$ python3 -q
>>> import numpy as np
>>> np.set_printoptions(precision=2, suppress=True, linewidth=120, legacy="1.25")
>>> def rd(a):
...     return np.round(a, 2) + 0
... 
>>> u = np.array([4, 1, 5, 1, 3, 2, 3, 4, 2, 1, 0, 5]) + 0.5
>>> m1 = np.eye(12) - 2 * np.outer(u, u) / (u @ u)
>>> print(rd(m1))
[[ 0.72 -0.09 -0.34 -0.09 -0.22 -0.16 -0.22 -0.28 -0.16 -0.09 -0.03 -0.34]
 [-0.09  0.97 -0.11 -0.03 -0.07 -0.05 -0.07 -0.09 -0.05 -0.03 -0.01 -0.11]
 [-0.34 -0.11  0.58 -0.11 -0.27 -0.19 -0.27 -0.34 -0.19 -0.11 -0.04 -0.42]
 [-0.09 -0.03 -0.11  0.97 -0.07 -0.05 -0.07 -0.09 -0.05 -0.03 -0.01 -0.11]
 [-0.22 -0.07 -0.27 -0.07  0.83 -0.12 -0.17 -0.22 -0.12 -0.07 -0.02 -0.27]
 [-0.16 -0.05 -0.19 -0.05 -0.12  0.91 -0.12 -0.16 -0.09 -0.05 -0.02 -0.19]
 [-0.22 -0.07 -0.27 -0.07 -0.17 -0.12  0.83 -0.22 -0.12 -0.07 -0.02 -0.27]
 [-0.28 -0.09 -0.34 -0.09 -0.22 -0.16 -0.22  0.72 -0.16 -0.09 -0.03 -0.34]
 [-0.16 -0.05 -0.19 -0.05 -0.12 -0.09 -0.12 -0.16  0.91 -0.05 -0.02 -0.19]
 [-0.09 -0.03 -0.11 -0.03 -0.07 -0.05 -0.07 -0.09 -0.05  0.97 -0.01 -0.11]
 [-0.03 -0.01 -0.04 -0.01 -0.02 -0.02 -0.02 -0.03 -0.02 -0.01  1.   -0.04]
 [-0.34 -0.11 -0.42 -0.11 -0.27 -0.19 -0.27 -0.34 -0.19 -0.11 -0.04  0.58]]
>>> # columns are unit length and at right angles
>>> rng = np.random.default_rng(23160)
>>> labels = rng.permutation(12)
>>> print(labels)
[ 6  3  8  4  7  0 11  1  5 10  9  2]
>>> other = m1[labels][:, labels]
>>> print(rd(np.linalg.det(other)), rd(np.linalg.det(m1[labels])))
-1.0 1.0
>>> print(rd(np.sort(np.abs(np.linalg.eigvals(other)))))
[1. 1. 1. 1. 1. 1. 1. 1. 1. 1. 1. 1.]
>>> evals, evecs = np.linalg.eigh(m1)
>>> print(rd(np.linalg.svd(m1, compute_uv=False)))
[1. 1. 1. 1. 1. 1. 1. 1. 1. 1. 1. 1.]
>>> print(rd(np.linalg.eigvalsh(m1 @ m1)))
[1. 1. 1. 1. 1. 1. 1. 1. 1. 1. 1. 1.]
>>> print(evals.sum(), rd(np.trace(m1)))
10.0 10.0
>>> print(rd(evecs @ np.diag(evals) @ evecs.T))
[[ 0.72 -0.09 -0.34 -0.09 -0.22 -0.16 -0.22 -0.28 -0.16 -0.09 -0.03 -0.34]
 [-0.09  0.97 -0.11 -0.03 -0.07 -0.05 -0.07 -0.09 -0.05 -0.03 -0.01 -0.11]
 [-0.34 -0.11  0.58 -0.11 -0.27 -0.19 -0.27 -0.34 -0.19 -0.11 -0.04 -0.42]
 [-0.09 -0.03 -0.11  0.97 -0.07 -0.05 -0.07 -0.09 -0.05 -0.03 -0.01 -0.11]
 [-0.22 -0.07 -0.27 -0.07  0.83 -0.12 -0.17 -0.22 -0.12 -0.07 -0.02 -0.27]
 [-0.16 -0.05 -0.19 -0.05 -0.12  0.91 -0.12 -0.16 -0.09 -0.05 -0.02 -0.19]
 [-0.22 -0.07 -0.27 -0.07 -0.17 -0.12  0.83 -0.22 -0.12 -0.07 -0.02 -0.27]
 [-0.28 -0.09 -0.34 -0.09 -0.22 -0.16 -0.22  0.72 -0.16 -0.09 -0.03 -0.34]
 [-0.16 -0.05 -0.19 -0.05 -0.12 -0.09 -0.12 -0.16  0.91 -0.05 -0.02 -0.19]
 [-0.09 -0.03 -0.11 -0.03 -0.07 -0.05 -0.07 -0.09 -0.05  0.97 -0.01 -0.11]
 [-0.03 -0.01 -0.04 -0.01 -0.02 -0.02 -0.02 -0.03 -0.02 -0.01  1.   -0.04]
 [-0.34 -0.11 -0.42 -0.11 -0.27 -0.19 -0.27 -0.34 -0.19 -0.11 -0.04  0.58]]
>>> print(rd(np.linalg.eigvalsh(m1 + 4 * np.eye(12))))
[3. 5. 5. 5. 5. 5. 5. 5. 5. 5. 5. 5.]
>>> print(rd(evecs.T @ m1 @ evecs))
[[-1.  0.  0.  0.  0.  0.  0.  0.  0.  0.  0.  0.]
 [ 0.  1.  0.  0.  0.  0.  0.  0.  0.  0.  0.  0.]
 [ 0.  0.  1.  0.  0.  0.  0.  0.  0.  0.  0.  0.]
 [ 0.  0.  0.  1.  0.  0.  0.  0.  0.  0.  0.  0.]
 [ 0.  0.  0.  0.  1.  0.  0.  0.  0.  0.  0.  0.]
 [ 0.  0.  0.  0.  0.  1.  0.  0.  0.  0.  0.  0.]
 [ 0.  0.  0.  0.  0.  0.  1.  0.  0.  0.  0.  0.]
 [ 0.  0.  0.  0.  0.  0.  0.  1.  0.  0.  0.  0.]
 [ 0.  0.  0.  0.  0.  0.  0.  0.  1.  0.  0.  0.]
 [ 0.  0.  0.  0.  0.  0.  0.  0.  0.  1.  0.  0.]
 [ 0.  0.  0.  0.  0.  0.  0.  0.  0.  0.  1.  0.]
 [ 0.  0.  0.  0.  0.  0.  0.  0.  0.  0.  0.  1.]]
>>> x0 = np.array([8, -2, 1, -8, -8, 6, 1, -2, 5, 5, 4, 8])
>>> print(rd(np.linalg.inv(m1)))
[[ 0.72 -0.09 -0.34 -0.09 -0.22 -0.16 -0.22 -0.28 -0.16 -0.09 -0.03 -0.34]
 [-0.09  0.97 -0.11 -0.03 -0.07 -0.05 -0.07 -0.09 -0.05 -0.03 -0.01 -0.11]
 [-0.34 -0.11  0.58 -0.11 -0.27 -0.19 -0.27 -0.34 -0.19 -0.11 -0.04 -0.42]
 [-0.09 -0.03 -0.11  0.97 -0.07 -0.05 -0.07 -0.09 -0.05 -0.03 -0.01 -0.11]
 [-0.22 -0.07 -0.27 -0.07  0.83 -0.12 -0.17 -0.22 -0.12 -0.07 -0.02 -0.27]
 [-0.16 -0.05 -0.19 -0.05 -0.12  0.91 -0.12 -0.16 -0.09 -0.05 -0.02 -0.19]
 [-0.22 -0.07 -0.27 -0.07 -0.17 -0.12  0.83 -0.22 -0.12 -0.07 -0.02 -0.27]
 [-0.28 -0.09 -0.34 -0.09 -0.22 -0.16 -0.22  0.72 -0.16 -0.09 -0.03 -0.34]
 [-0.16 -0.05 -0.19 -0.05 -0.12 -0.09 -0.12 -0.16  0.91 -0.05 -0.02 -0.19]
 [-0.09 -0.03 -0.11 -0.03 -0.07 -0.05 -0.07 -0.09 -0.05  0.97 -0.01 -0.11]
 [-0.03 -0.01 -0.04 -0.01 -0.02 -0.02 -0.02 -0.03 -0.02 -0.01  1.   -0.04]
 [-0.34 -0.11 -0.42 -0.11 -0.27 -0.19 -0.27 -0.34 -0.19 -0.11 -0.04  0.58]]
>>> print(rd(m1.T @ (m1 @ x0)))
[ 8. -2.  1. -8. -8.  6.  1. -2.  5.  5.  4.  8.]
>>> print(rd(np.linalg.eigvalsh(m1).min()))
-1.0
>>> print(np.all(np.linalg.eigvalsh(m1) > 0))
False
>>> J = np.loadtxt("dump.csv", delimiter=",")
>>> print(J)
[[0. 0. 0. 0. 0. 0. 0. 0. 0. 0. 0. 0. 0. 1. 0.]
 [0. 0. 0. 0. 0. 0. 0. 1. 0. 0. 0. 0. 0. 0. 0.]
 [0. 0. 0. 0. 0. 0. 0. 0. 0. 1. 0. 0. 0. 0. 0.]
 [0. 0. 0. 0. 0. 1. 0. 0. 0. 0. 0. 0. 0. 0. 0.]
 [0. 0. 0. 0. 0. 0. 0. 0. 0. 0. 0. 1. 0. 0. 0.]
 [0. 0. 0. 0. 0. 0. 0. 0. 0. 0. 0. 0. 1. 0. 0.]
 [0. 0. 0. 0. 1. 0. 0. 0. 0. 0. 0. 0. 0. 0. 0.]
 [0. 0. 0. 0. 0. 0. 0. 0. 0. 0. 1. 0. 0. 0. 0.]
 [0. 0. 0. 0. 0. 0. 0. 0. 1. 0. 0. 0. 0. 0. 0.]
 [0. 0. 0. 1. 0. 0. 0. 0. 0. 0. 0. 0. 0. 0. 0.]
 [0. 1. 0. 0. 0. 0. 0. 0. 0. 0. 0. 0. 0. 0. 0.]
 [0. 0. 1. 0. 0. 0. 0. 0. 0. 0. 0. 0. 0. 0. 0.]
 [0. 0. 0. 0. 0. 0. 1. 0. 0. 0. 0. 0. 0. 0. 0.]
 [1. 0. 0. 0. 0. 0. 0. 0. 0. 0. 0. 0. 0. 0. 0.]
 [0. 0. 0. 0. 0. 0. 0. 0. 0. 0. 0. 0. 0. 0. 1.]]
>>> x0 = np.array([3, 0, -1, -3, -2, 2, 3, 3, -3, -3, -1, 0, -1, -2, -3])
>>> print(rd(np.sort(np.abs(np.degrees(np.angle(np.linalg.eigvals(J)))))))
[  0.   0.   0.   0.   0.  45.  45.  90.  90. 120. 120. 135. 135. 180. 180.]
>>> print([p for p in range(1, 25) if np.allclose(np.linalg.matrix_power(J, p), np.eye(15))])
[24]
>>> print(rd(np.linalg.det(J)))
1.0
>>> A = np.loadtxt("block19.csv", delimiter=",")
>>> print(A)
[[104. -18.  54. -41. -46.  13.  -8. -18.  24.  -7.  46. -12.  23.  34.]
 [-18. 179.  57. 106. -54.  -2. -65.  13. -52.   1.   1.  43.  -2.  52.]
 [ 54.  57. 168. -24. -39. -26. -68.  53. -17. -50.  37.  16.  47.   3.]
 [-41. 106. -24. 163. -51.  -6.  -4. -69. -36.   6.  15.   2.  -3.  22.]
 [-46. -54. -39. -51. 195.  74.  -6.  76.  38.  79.  31. -35.  13. -96.]
 [ 13.  -2. -26.  -6.  74. 133. -33.  21.  67. 100.  33. -21.  12. -49.]
 [ -8. -65. -68.  -4.  -6. -33. 123. -59. -32.  24. -33. -15. -18.  18.]
 [-18.  13.  53. -69.  76.  21. -59. 244. -34.   4.  -7. 110.  70. -33.]
 [ 24. -52. -17. -36.  38.  67. -32. -34. 112.  46.  26. -40.  14. -33.]
 [ -7.   1. -50.   6.  79. 100.  24.   4.  46. 147.  -4.  -2.  29. -26.]
 [ 46.   1.  37.  15.  31.  33. -33.  -7.  26.  -4. 104. -42.  35. -35.]
 [-12.  43.  16.   2. -35. -21. -15. 110. -40.  -2. -42. 125.  15.  42.]
 [ 23.  -2.  47.  -3.  13.  12. -18.  70.  14.  29.  35.  15. 172. -53.]
 [ 34.  52.   3.  22. -96. -49.  18. -33. -33. -26. -35.  42. -53. 106.]]
>>> t3 = A.reshape(14, 2, -1)
>>> print(t3.shape)
(14, 2, 7)
>>> q, _ = np.linalg.qr(np.array([[2.0, 0.8, -0.9, -0.2, -0.7, 1.0, -0.9],
...     [-0.5, 0.9, -0.5, 0.2, -0.8, -0.4, -1.3],
...     [-1.3, 0.7, 1.3, -0.3, 0.7, 2.7, -0.9],
...     [0.5, 0.1, 0.2, 0.1, 0.0, -0.1, -1.1],
...     [0.7, 0.7, 0.3, 1.8, -0.8, -0.6, -0.9],
...     [-0.6, -0.2, -1.6, -0.6, 0.4, 0.6, 1.0],
...     [1.3, 0.8, -0.3, -0.5, -0.3, 0.6, 0.9],
...     [-0.5, -0.3, 0.0, -0.9, -0.4, -0.2, -0.7],
...     [-0.5, -1.2, 0.1, 0.0, -1.1, -0.4, 1.6],
...     [-1.0, -0.1, 1.2, 0.1, -2.9, 0.9, 0.6],
...     [0.5, -1.5, -1.2, 2.4, -0.1, -0.9, -0.1],
...     [0.6, 0.3, 1.2, 0.9, 0.1, -0.3, -0.4],
...     [-1.1, 0.1, 0.8, 0.1, 0.1, -0.9, 1.0]]))
>>> W0 = q @ q.T
>>> print(rd(W0))
[[ 0.57  0.03 -0.04  0.1   0.07  0.01  0.28  0.01 -0.1   0.06 -0.01 -0.04 -0.37]
 [ 0.03  0.66 -0.07  0.02  0.27  0.13 -0.13  0.13 -0.22  0.1  -0.07 -0.17  0.08]
 [-0.04 -0.07  0.89 -0.02 -0.04  0.07 -0.11 -0.11 -0.18  0.12 -0.05  0.04 -0.09]
 [ 0.1   0.02 -0.02  0.18  0.   -0.22 -0.13  0.17 -0.08 -0.05  0.    0.07 -0.16]
 [ 0.07  0.27 -0.04  0.    0.49 -0.12  0.05 -0.21 -0.14  0.11  0.18  0.19  0.1 ]
 [ 0.01  0.13  0.07 -0.22 -0.12  0.57  0.1  -0.12  0.02 -0.06  0.1  -0.34  0.01]
 [ 0.28 -0.13 -0.11 -0.13  0.05  0.1   0.49 -0.26  0.01  0.03 -0.21  0.04  0.02]
 [ 0.01  0.13 -0.11  0.17 -0.21 -0.12 -0.26  0.41  0.04  0.07 -0.13 -0.13 -0.15]
 [-0.1  -0.22 -0.18 -0.08 -0.14  0.02  0.01  0.04  0.38  0.31  0.12 -0.05  0.04]
 [ 0.06  0.1   0.12 -0.05  0.11 -0.06  0.03  0.07  0.31  0.82 -0.03 -0.02  0.01]
 [-0.01 -0.07 -0.05  0.    0.18  0.1  -0.21 -0.13  0.12 -0.03  0.81  0.   -0.17]
 [-0.04 -0.17  0.04  0.07  0.19 -0.34  0.04 -0.13 -0.05 -0.02  0.    0.32  0.08]
 [-0.37  0.08 -0.09 -0.16  0.1   0.01  0.02 -0.15  0.04  0.01 -0.17  0.08  0.42]]
>>> # rank 7
>>> Uu, sigma, Vt = np.linalg.svd(W0)
>>> print(rd(sigma))
[1. 1. 1. 1. 1. 1. 1. 0. 0. 0. 0. 0. 0.]
>>> other = Uu[:, :7] @ np.diag(sigma[:7]) @ Vt[:7]
>>> print(rd(np.abs(W0 - other).max()))
0.0
>>> print(np.linalg.matrix_rank(W0, rtol=0.05))
7
